% python3 -q
>>> import numpy as np
>>> np.set_printoptions(suppress=True, linewidth=120)
>>> mat = np.load("test16.npy")
>>> mat
array([[  9,  -1,   6],
       [  1, -36,   0],
       [ -5,  -9,  40]])
>>> def softmax(z):
...     e = np.exp(z - z.max(axis=-1, keepdims=True))
...     return e / e.sum(axis=-1, keepdims=True)
... 
>>> softmax(mat).sum(axis=1)
array([1., 1., 1.])
>>> scores = mat @ mat.T / np.sqrt(3)
>>> np.round(softmax(scores + np.triu(np.full(scores.shape, -np.inf), 1)), 2) + 0
array([[1., 0., 0.],
       [0., 1., 0.],
       [0., 0., 1.]])
>>> np.kron(np.eye(2, dtype=int), mat)
array([[  9,  -1,   6,   0,   0,   0],
       [  1, -36,   0,   0,   0,   0],
       [ -5,  -9,  40,   0,   0,   0],
       [  0,   0,   0,   9,  -1,   6],
       [  0,   0,   0,   1, -36,   0],
       [  0,   0,   0,  -5,  -9,  40]])
>>> np.round(np.linalg.det(mat[::-1]), 2)
np.float64(14054.0)
>>> round(np.linalg.det(mat.T), 2)
np.float64(-14054.0)
>>> round(float(np.linalg.eigvals(mat).sum().real), 2)
13.0
>>> np.round(np.poly(mat), 2)
array([    1.,   -13., -1373., 14054.])
>>> A2 = mat[0, 0] * mat[1:] - np.outer(mat[1:, 0], mat[0])
>>> A2
array([[   0, -323,   -6],
       [   0,  -86,  390]])
>>> np.flatnonzero(~A2.round(6).any(axis=1))
array([], dtype=int64)
>>> F = np.array([[2, 0, 3, 2, 3],
...     [0, 2, 0, 3, 2],
...     [3, 0, 2, 0, 3],
...     [2, 3, 0, 2, 0],
...     [3, 2, 3, 0, 2]])
>>> F
array([[2, 0, 3, 2, 3],
       [0, 2, 0, 3, 2],
       [3, 0, 2, 0, 3],
       [2, 3, 0, 2, 0],
       [3, 2, 3, 0, 2]])
>>> np.abs(F).max()
np.int64(3)
>>> F.sum(axis=0)
array([10,  7,  8,  7, 10])
>>> F - F[0]
array([[ 0,  0,  0,  0,  0],
       [-2,  2, -3,  1, -1],
       [ 1,  0, -1, -2,  0],
       [ 0,  3, -3,  0, -3],
       [ 1,  2,  0, -2, -1]])
>>> vec = np.array([-9, -6, -8, -3, 1])
>>> target = F @ vec
>>> coef, lr = np.zeros(5), 1 / np.linalg.norm(F, 2) ** 2
>>> for i in range(3):
...     coef -= lr * F.T @ (F @ coef - target)
...     if i % 1 == 0: print(i, round(np.linalg.norm(F @ coef - target), 2))
... 
0 18.68
1 16.56
2 14.76
>>> round(float(np.linalg.cond(F)), 2)
8.74
>>> feats = np.load("run16.npy")
>>> feats
array([[-2., -2., -1.,  0.,  0.],
       [ 2.,  1.,  2.,  0.,  0.],
       [ 1., -1.,  0.,  0.,  0.],
       [ 0.,  0.,  0.,  0.,  1.],
       [ 0.,  0.,  0.,  4.,  1.]])
>>> (np.linalg.matrix_power((feats != 0) + (feats.T != 0) + np.eye(5), 5) > 0).astype(int)
array([[1, 1, 1, 0, 0],
       [1, 1, 1, 0, 0],
       [1, 1, 1, 0, 0],
       [0, 0, 0, 1, 1],
       [0, 0, 0, 1, 1]])
>>> (feats != 0).astype(int)
array([[1, 1, 1, 0, 0],
       [1, 1, 1, 0, 0],
       [1, 1, 0, 0, 0],
       [0, 0, 0, 0, 1],
       [0, 0, 0, 1, 1]])
>>> round(np.linalg.det(feats), 2)
np.float64(20.0)
>>> vec = np.array([3, 1, 0, 1, 1])
>>> target = feats @ vec
>>> target
array([-8.,  7.,  2.,  1.,  5.])
>>> np.round(np.linalg.solve(feats, target + feats[:, 4]), 2)
array([3., 1., 0., 1., 2.])
>>> np.round(np.linalg.solve(feats, target), 2)
array([3., 1., 0., 1., 1.])
>>> np.round(np.linalg.solve(feats, feats[:, 3]), 2)
array([-0., -0.,  0.,  1.,  0.])
>>> rng = np.random.default_rng(994604)
>>> idx = rng.permutation(5)
>>> idx
array([2, 4, 1, 3, 0])
>>> A2 = feats[idx][:, idx]
>>> np.diag(A2)
array([ 0.,  1.,  1.,  0., -2.])
>>> A2
array([[ 0.,  0., -1.,  0.,  1.],
       [ 0.,  1.,  0.,  4.,  0.],
       [ 2.,  0.,  1.,  0.,  2.],
       [ 0.,  1.,  0.,  0.,  0.],
       [-1.,  0., -2.,  0., -2.]])
>>> np.round(np.sort(np.abs(np.linalg.eigvals(A2))), 2)
array([1.  , 1.56, 2.24, 2.24, 2.56])
>>> f, v = feats[4], feats[2]
>>> f @ v
np.float64(0.0)
>>> p = (f @ v) / (f @ f) * f
>>> np.linalg.matrix_rank(np.outer(f, v))
np.int64(1)
>>> (v - p) @ f
np.float64(0.0)
>>> round(float(np.linalg.norm(f + v) ** 2 + np.linalg.norm(f - v) ** 2), 2)
38.0
>>> A2 = feats / np.sqrt((feats ** 2).mean(axis=1, keepdims=True))
>>> np.linalg.matrix_rank(A2) == np.linalg.matrix_rank(feats)
np.True_
>>> np.linalg.matrix_rank(feats - feats.mean(axis=1, keepdims=True))
np.int64(4)
>>> A2[0].round(2)
array([-1.49, -1.49, -0.75,  0.  ,  0.  ])
>>> arr = np.load("a.npy")
>>> arr
array([[ 3,  2,  1,  0,  1,  1],
       [ 0,  3,  2,  0,  3,  0],
       [ 3, 11,  7,  0, 10,  1]])
>>> np.round(arr @ np.linalg.pinv(arr) @ arr, 2) + 0
array([[ 3.,  2.,  1.,  0.,  1.,  1.],
       [ 0.,  3.,  2.,  0.,  3.,  0.],
       [ 3., 11.,  7.,  0., 10.,  1.]])
>>> np.round(np.trace(np.linalg.pinv(arr) @ arr), 2)
np.float64(2.0)
>>> A2 = arr / np.linalg.norm(arr, axis=1, keepdims=True)
>>> cov = A2 @ A2.T
>>> (np.abs(cov) > 0.9).astype(int)
array([[1, 0, 0],
       [0, 1, 1],
       [0, 1, 1]])
>>> cov.round(2)
array([[1.  , 0.59, 0.73],
       [0.59, 1.  , 0.98],
       [0.73, 0.98, 1.  ]])
>>> np.argwhere(np.triu(np.abs(cov) > 0.95, 1))
array([[1, 2]])
>>> cov = arr.T @ arr
>>> np.round(np.linalg.svd(arr, compute_uv=False) ** 2, 2) + 0
array([309.8,   8.2,   0. ])
>>> np.allclose(cov, cov.T)
True
>>> cov
array([[ 18,  39,  24,   0,  33,   6],
       [ 39, 134,  85,   0, 121,  13],
       [ 24,  85,  54,   0,  77,   8],
       [  0,   0,   0,   0,   0,   0],
       [ 33, 121,  77,   0, 110,  11],
       [  6,  13,   8,   0,  11,   2]])
>>> (arr @ arr.T).shape
(3, 3)
>>> np.round(np.linalg.eigvalsh(cov)[::-1], 2) + 0
array([309.8,   8.2,   0. ,   0. ,   0. ,   0. ])
>>> vals, vecs = np.linalg.eigh(cov)
>>> np.round(np.abs(vecs[:, -1]), 2)
array([0.19, 0.66, 0.42, 0.  , 0.59, 0.06])
>>> np.round(np.linalg.eigvalsh(cov + 3 * np.eye(6)), 2)
array([  3. ,   3. ,   3. ,   3. ,  11.2, 312.8])
>>> (vals > 1e-8).sum(), (vals < -1e-8).sum()
(np.int64(2), np.int64(0))
>>> np.round(vecs.T @ vecs, 2) + 0
array([[1., 0., 0., 0., 0., 0.],
       [0., 1., 0., 0., 0., 0.],
       [0., 0., 1., 0., 0., 0.],
       [0., 0., 0., 1., 0., 0.],
       [0., 0., 0., 0., 1., 0.],
       [0., 0., 0., 0., 0., 1.]])
>>> arr.reshape(-1, 2)
array([[ 3,  2],
       [ 1,  0],
       [ 1,  1],
       [ 0,  3],
       [ 2,  0],
       [ 3,  0],
       [ 3, 11],
       [ 7,  0],
       [10,  1]])
>>> arr.reshape(2, -1)
array([[ 3,  2,  1,  0,  1,  1,  0,  3,  2],
       [ 0,  3,  0,  3, 11,  7,  0, 10,  1]])
>>> arr.ravel(order="F")
array([ 3,  0,  3,  2,  3, 11,  1,  2,  7,  0,  0,  0,  1,  3, 10,  1,  0,  1])
>>> T = arr.reshape(3, 2, -1)
>>> T[:, 0]
array([[ 3,  2,  1],
       [ 0,  3,  2],
       [ 3, 11,  7]])
>>> np.einsum("ihd,ihd->ih", T, T)
array([[ 14,   2],
       [ 13,   9],
       [179, 101]])
>>> T.transpose(1, 0, 2)
array([[[ 3,  2,  1],
        [ 0,  3,  2],
        [ 3, 11,  7]],

       [[ 0,  1,  1],
        [ 0,  3,  0],
        [ 0, 10,  1]]])
>>> T.shape
(3, 2, 3)
>>> f = np.array([5, 2, 2, 3, 5]) + 0.5
>>> E = np.outer(f, f) / (f @ f)
>>> E.round(2)
array([[0.35, 0.16, 0.16, 0.23, 0.35],
       [0.16, 0.07, 0.07, 0.1 , 0.16],
       [0.16, 0.07, 0.07, 0.1 , 0.16],
       [0.23, 0.1 , 0.1 , 0.14, 0.23],
       [0.35, 0.16, 0.16, 0.23, 0.35]])
>>> hat = np.triu(np.array([[-2, 2, -3, 1, 0],
...     [-2, 1, -1, -3, 0],
...     [1, 0, -2, 0, 2],
...     [-3, -2, -2, -3, -1],
...     [2, -1, 1, -1, -3]]), 1) + np.eye(5)
>>> A2 = hat @ E @ np.linalg.inv(hat)
>>> np.round(np.poly(A2), 2) + 0
array([ 1., -1.,  0.,  0.,  0.,  0.])
>>> vals, vecs = np.linalg.eigh(E)
>>> vec = np.array([2, -2, 1, 0, -2])
>>> (np.sign(vecs[:, -1].round(6)) == np.sign(vecs[0, -1].round(6))).astype(int)
array([1, 1, 1, 1, 1])
>>> np.round(vecs * np.maximum(vals, 0) @ vecs.T, 2)
array([[0.35, 0.16, 0.16, 0.23, 0.35],
       [0.16, 0.07, 0.07, 0.1 , 0.16],
       [0.16, 0.07, 0.07, 0.1 , 0.16],
       [0.23, 0.1 , 0.1 , 0.14, 0.23],
       [0.35, 0.16, 0.16, 0.23, 0.35]])
>>> np.linalg.lstsq(E[:-1].T, E[-1])[2]
np.int32(1)
>>> np.allclose(E[:-1].T @ np.linalg.lstsq(E[:-1].T, E[-1])[0], E[-1])
True
>>> round(float(np.trace(np.linalg.pinv(E) @ E)), 2)
1.0
>>> r = np.linalg.matrix_rank(E)
>>> r
np.int64(1)
>>> ns = np.linalg.svd(E)[2][r:].T
>>> np.round(E @ ns, 2) + 0
array([[0., 0., 0., 0.],
       [0., 0., 0., 0.],
       [0., 0., 0., 0.],
       [0., 0., 0., 0.],
       [0., 0., 0., 0.]])
>>> np.allclose(E @ ns, 0)
True
>>> np.round(ns @ ns.T, 2)
array([[ 0.65, -0.16, -0.16, -0.23, -0.35],
       [-0.16,  0.93, -0.07, -0.1 , -0.16],
       [-0.16, -0.07,  0.93, -0.1 , -0.16],
       [-0.23, -0.1 , -0.1 ,  0.86, -0.23],
       [-0.35, -0.16, -0.16, -0.23,  0.65]])
>>> ns.shape
(5, 4)
>>> [int(np.linalg.matrix_rank(E[:, :j + 1])) for j in range(5)]
[1, 1, 1, 1, 1]
>>> X = np.load("block15.npy")
>>> X.round(2)
array([[-16.92, -22.53,   0.08, -14.88],
       [-15.41, -20.49,   0.18, -13.34],
       [ -7.64, -10.07,   0.36,  -5.82],
       [ -7.02,  -9.24,   0.34,  -5.27],
       [ -3.24,  -4.32,   0.03,  -2.18],
       [ -2.54,  -3.41,  -0.07,  -1.68],
       [ -1.62,  -2.24,  -0.23,  -1.09],
       [ -1.14,  -1.62,  -0.32,  -0.82],
       [ -0.28,  -0.48,  -0.33,  -0.36],
       [  0.14,   0.31,   0.34,   0.34],
       [  0.34,   0.74,   0.86,   0.91],
       [  4.11,   8.03,   7.67,  10.63],
       [  5.62,  10.76,   9.77,  14.1 ],
       [  6.85,  12.93,  11.38,  16.83],
       [  8.21,  15.3 ,  13.07,  19.78],
       [  9.44,  17.45,  14.56,  22.43],
       [ 11.55,  21.07,  17.01,  26.86],
       [ 12.83,  23.26,  18.45,  29.51],
       [ 13.85,  24.98,  19.57,  31.6 ],
       [ 13.9 ,  25.08,  19.63,  31.71]])
>>> cen = X - X.mean(axis=0)
>>> vecs = np.linalg.svd(cen)[2][:3]
>>> A2 = cen - cen @ vecs.T @ vecs
>>> np.linalg.norm(A2, axis=1).round(6).argmax()
np.int64(0)
>>> round(float(np.linalg.norm(A2) / np.linalg.norm(cen)), 2)
0.0
>>> np.round((cen @ vecs.T).std(axis=0), 2)
array([23.12,  3.45,  0.24])
>>> np.round(A2.std(axis=0), 2) + 0
array([0., 0., 0., 0.])
>>> K = np.load("dump.npy")
>>> K
array([[  0.14,   1.65,   1.84,   0.2 ],
       [ -0.12,  -0.52,  -0.63,  -0.15],
       [ -0.28,  -0.96,  -1.34,  -0.28],
       [ -1.65, -10.41, -13.98,  -1.8 ],
       [  2.55,  15.77,  20.89,   2.79],
       [ -0.92,  -5.35,  -7.15,  -0.99],
       [  1.76,  10.84,  14.32,   1.82],
       [  1.98,  11.79,  16.04,   1.97],
       [  1.01,   6.88,   9.19,   1.1 ],
       [  1.79,  10.47,  13.93,   1.61],
       [ -1.24,  -7.25,  -9.65,  -1.07],
       [ -0.74,  -4.2 ,  -5.51,  -0.59],
       [ -0.42,  -1.53,  -2.1 ,  -0.27],
       [ -1.24,  -7.36,  -9.9 ,  -1.08],
       [  0.63,   4.02,   5.57,   0.66],
       [ -0.77,  -4.25,  -5.62,  -0.63],
       [  0.48,   3.2 ,   4.21,   0.63],
       [ -1.  ,  -6.14,  -8.13,  -1.1 ],
       [  1.24,   7.09,   9.35,   0.97],
       [  0.99,   6.13,   8.29,   0.99],
       [  1.26,   7.99,  10.7 ,   1.33],
       [  0.25,   1.55,   2.03,   0.27],
       [ -0.8 ,  -3.76,  -5.14,  -0.49],
       [  1.98,  12.56,  16.62,   2.43]])
>>> hat = K @ np.linalg.solve(K.T @ K, K.T)
>>> np.round(np.linalg.eigvalsh(hat), 2) + 0
array([0., 0., 0., 0., 0., 0., 0., 0., 0., 0., 0., 0., 0., 0., 0., 0., 0., 0., 0., 0., 1., 1., 1., 1.])
>>> np.round(hat @ K[:, 1], 2)
array([  1.65,  -0.52,  -0.96, -10.41,  15.77,  -5.35,  10.84,  11.79,   6.88,  10.47,  -7.25,  -4.2 ,  -1.53,  -7.36,
         4.02,  -4.25,   3.2 ,  -6.14,   7.09,   6.13,   7.99,   1.55,  -3.76,  12.56])
>>> np.round(np.trace(hat), 2)
np.float64(4.0)
>>> np.allclose(hat @ hat, hat)
True
>>> np.round(softmax(K).sum(axis=1), 2)
array([1., 1., 1., 1., 1., 1., 1., 1., 1., 1., 1., 1., 1., 1., 1., 1., 1., 1., 1., 1., 1., 1., 1., 1.])
>>> scores = K @ K.T / np.sqrt(4)
>>> np.round(softmax(scores)[22] @ K, 2)
array([ -1.65, -10.41, -13.98,  -1.8 ])
>>> softmax(scores).round(6).argmax(axis=1)
array([4, 3, 3, 3, 4, 3, 4, 4, 4, 4, 3, 3, 3, 3, 4, 3, 4, 3, 4, 4, 4, 4, 3, 4])
>>> W2 = K[[21, 11]].astype(float)
>>> for _ in range(5):
...     idx = np.linalg.norm(K[:, None] - W2, axis=-1).argmin(axis=1)
...     W2 = np.array([K[idx == j].mean(axis=0) for j in range(2)])
... 
>>> idx
array([1, 1, 1, 1, 0, 1, 0, 0, 0, 0, 1, 1, 1, 1, 0, 1, 0, 1, 0, 0, 0, 1, 1, 0])
>>> np.abs(W2[1] - W2[0]).argmax()
np.int64(2)
>>> np.bincount(idx)
array([11, 13])
>>> A2 = np.array([[1, 2, 0], [-2, -3, 0], [1, 3, 3], [2, 1, 1]])
>>> np.linalg.matrix_rank(np.vstack([K, A2.T]))
np.int64(4)
>>> np.linalg.matrix_rank(K @ A2)
np.int64(3)
>>> np.round(np.einsum("ij->j", K), 2)
array([ 6.88, 48.21, 63.83,  8.32])
>>> Q, _ = np.linalg.qr(np.array([[0.6, -0.8, -1.4],
...     [0.1, 0.5, 1.1],
...     [-2.1, -0.3, 1.6],
...     [0.3, -2.3, 0.4],
...     [-1.4, -0.2, -0.7]]))
>>> m1 = Q @ Q.T
>>> m1.round(2)
array([[ 0.39, -0.3 , -0.29,  0.17,  0.19],
       [-0.3 ,  0.29,  0.09, -0.04, -0.33],
       [-0.29,  0.09,  0.76,  0.13,  0.26],
       [ 0.17, -0.04,  0.13,  0.93, -0.14],
       [ 0.19, -0.33,  0.26, -0.14,  0.63]])
>>> np.round(m1[1] @ m1[3], 2)
np.float64(-0.04)
>>> np.round(np.linalg.norm(m1, axis=1), 2)
array([0.62, 0.54, 0.87, 0.96, 0.79])
>>> np.round(np.linalg.norm(m1, axis=0), 2)
array([0.62, 0.54, 0.87, 0.96, 0.79])
>>> np.linalg.norm(m1, axis=1).argmax()
np.int64(3)
>>> np.round(np.linalg.norm(m1[1], 1), 2), round(float(np.linalg.norm(m1[1], np.inf)), 2)
(np.float64(1.04), 0.33)
